% ipython --no-banner

In [1]: import numpy as np

In [2]: import numpy.linalg as la

In [3]: np.set_printoptions(precision=4, suppress=True, linewidth=160, sign=" ")

In [4]: def tidy(a):
   ...:     return np.round(a, 4) + 0
   ...: 

In [5]: F = np.load("arr.npy")

In [6]: F
Out[6]: 
array([[  0.8,  26. ,   1.6,  -0.1,  -1. ,   0. ,   0.4,  -1.9],
       [ -1.3, -20. ,  -0.7,  -0.8,   2. ,   2.1,  -0.4,  -1.9],
       [  1.5,  12. ,  -1. ,  -0.4,  -0.6,   0.5,  -0.1,   0.6],
       [  0.7,  18. ,   1.5,   0.3,   1. ,   1. ,   0.4,   0.7],
       [  0.5, -12. ,   1.6,  -1.6,  -2.3,   0.8,  -0.1,  -0.5],
       [  1.3,  -2. ,   0.6,  -1.9,   1.1,   1.1,   0.2,   0.9],
       [  0.7,  28. ,   1. ,   0.1,   0.2,   1. ,  -0.4,  -0.5],
       [ -0.1,  -4. ,   0.1,  -0.7,   0.7,  -0.1,   1.4,   0.8]])

In [7]: r0 = np.array([5, -5])

In [8]: np.convolve(F[0], r0)
Out[8]: array([   4. ,  126. , -122. ,   -8.5,   -4.5,    5. ,    2. ,  -11.5,    9.5])

In [9]: np.polyval(r0, F[0])
Out[9]: array([ -1. , 125. ,   3. ,  -5.5, -10. ,  -5. ,  -3. , -14.5])

In [10]: tidy(np.cross(F[0, :3], F[4, :3]))
Out[10]: array([ 60.8 ,  -0.48, -22.6 ])

In [11]: tidy(np.abs(la.svd(F)[2][-1]))
Out[11]: array([ 0.7348,  0.0389,  0.0971,  0.5698,  0.1143,  0.0519,  0.2104,  0.2538])

In [12]: np.argsort(-la.norm(F, axis=0).round(6), kind="stable")[:3]
Out[12]: array([ 1,  4,  2])

In [13]: tidy(la.norm(F, 2) / la.norm(F))
Out[13]: np.float64(0.9895)

In [14]: [round(float(x), 4) for x in la.svd(F, compute_uv=False)[:3]]
Out[14]: [49.9867, 4.1183, 4.0165]

In [15]: rng = np.random.default_rng(4404)

In [16]: Y = F + rng.integers(-2, 3, (8, 1)) @ rng.integers(-2, 3, (1, 8))

In [17]: tidy(Y)
Out[17]: 
array([[  2.8,  26. ,   1.6,  -0.1,  -5. ,   4. ,   2.4,  -3.9],
       [  0.7, -20. ,  -0.7,  -0.8,  -2. ,   6.1,   1.6,  -3.9],
       [  1.5,  12. ,  -1. ,  -0.4,  -0.6,   0.5,  -0.1,   0.6],
       [  2.7,  18. ,   1.5,   0.3,  -3. ,   5. ,   2.4,  -1.3],
       [  0.5, -12. ,   1.6,  -1.6,  -2.3,   0.8,  -0.1,  -0.5],
       [  3.3,  -2. ,   0.6,  -1.9,  -2.9,   5.1,   2.2,  -1.1],
       [  1.7,  28. ,   1. ,   0.1,  -1.8,   3. ,   0.6,  -1.5],
       [ -2.1,  -4. ,   0.1,  -0.7,   4.7,  -4.1,  -0.6,   2.8]])

In [18]: tidy(la.svd(Y - F, compute_uv=False))
Out[18]: array([ 15.1987,   0.    ,   0.    ,   0.    ,   0.    ,   0.    ,   0.    ,   0.    ])

In [19]: tidy(Y - F)
Out[19]: 
array([[ 2.,  0.,  0.,  0., -4.,  4.,  2., -2.],
       [ 2.,  0.,  0.,  0., -4.,  4.,  2., -2.],
       [ 0.,  0.,  0.,  0.,  0.,  0.,  0.,  0.],
       [ 2.,  0.,  0.,  0., -4.,  4.,  2., -2.],
       [ 0.,  0.,  0.,  0.,  0.,  0.,  0.,  0.],
       [ 2.,  0.,  0.,  0., -4.,  4.,  2., -2.],
       [ 1.,  0.,  0.,  0., -2.,  2.,  1., -1.],
       [-2.,  0.,  0.,  0.,  4., -4., -2.,  2.]])

In [20]: M = np.array([[-0.3, -0.1, -0.4, -0.4, 1.2, -0.1, 0.5],
    ...:     [-2.3, -0.2, 0.5, 0.5, -1.1, -0.3, 1.0],
    ...:     [-0.2, -0.7, 0.3, -0.5, 0.8, -1.7, 1.4],
    ...:     [0.1, 0.2, 0.9, 0.7, 0.9, -2.2, 1.1],
    ...:     [-0.2, 0.4, -1.6, 0.1, 1.2, -0.1, 1.3],
    ...:     [-1.6, 1.0, -1.4, -1.0, 0.0, 0.2, -1.0]])

In [21]: M[:, 2] *= 3

In [22]: tidy(M)
Out[22]: 
array([[-0.3, -0.1, -1.2, -0.4,  1.2, -0.1,  0.5],
       [-2.3, -0.2,  1.5,  0.5, -1.1, -0.3,  1. ],
       [-0.2, -0.7,  0.9, -0.5,  0.8, -1.7,  1.4],
       [ 0.1,  0.2,  2.7,  0.7,  0.9, -2.2,  1.1],
       [-0.2,  0.4, -4.8,  0.1,  1.2, -0.1,  1.3],
       [-1.6,  1. , -4.2, -1. ,  0. ,  0.2, -1. ]])

In [23]: tidy(la.norm(M))
Out[23]: np.float64(9.2157)

In [24]: tidy(np.abs(M).max())
Out[24]: np.float64(4.8)

In [25]: tidy(M - M[0])
Out[25]: 
array([[ 0. ,  0. ,  0. ,  0. ,  0. ,  0. ,  0. ],
       [-2. , -0.1,  2.7,  0.9, -2.3, -0.2,  0.5],
       [ 0.1, -0.6,  2.1, -0.1, -0.4, -1.6,  0.9],
       [ 0.4,  0.3,  3.9,  1.1, -0.3, -2.1,  0.6],
       [ 0.1,  0.5, -3.6,  0.5,  0. ,  0. ,  0.8],
       [-1.3,  1.1, -3. , -0.6, -1.2,  0.3, -1.5]])

In [26]: np.count_nonzero(M)
Out[26]: np.int64(41)

In [27]: tidy(np.diff(M, axis=0))
Out[27]: 
array([[-2. , -0.1,  2.7,  0.9, -2.3, -0.2,  0.5],
       [ 2.1, -0.5, -0.6, -1. ,  1.9, -1.4,  0.4],
       [ 0.3,  0.9,  1.8,  1.2,  0.1, -0.5, -0.3],
       [-0.3,  0.2, -7.5, -0.6,  0.3,  2.1,  0.2],
       [-1.4,  0.6,  0.6, -1.1, -1.2,  0.3, -2.3]])

In [28]: la.matrix_rank(M)
Out[28]: np.int64(6)

In [29]: tidy(M.sum(axis=1))
Out[29]: array([-0.4, -0.9,  0. ,  3.5, -2.1, -6.6])
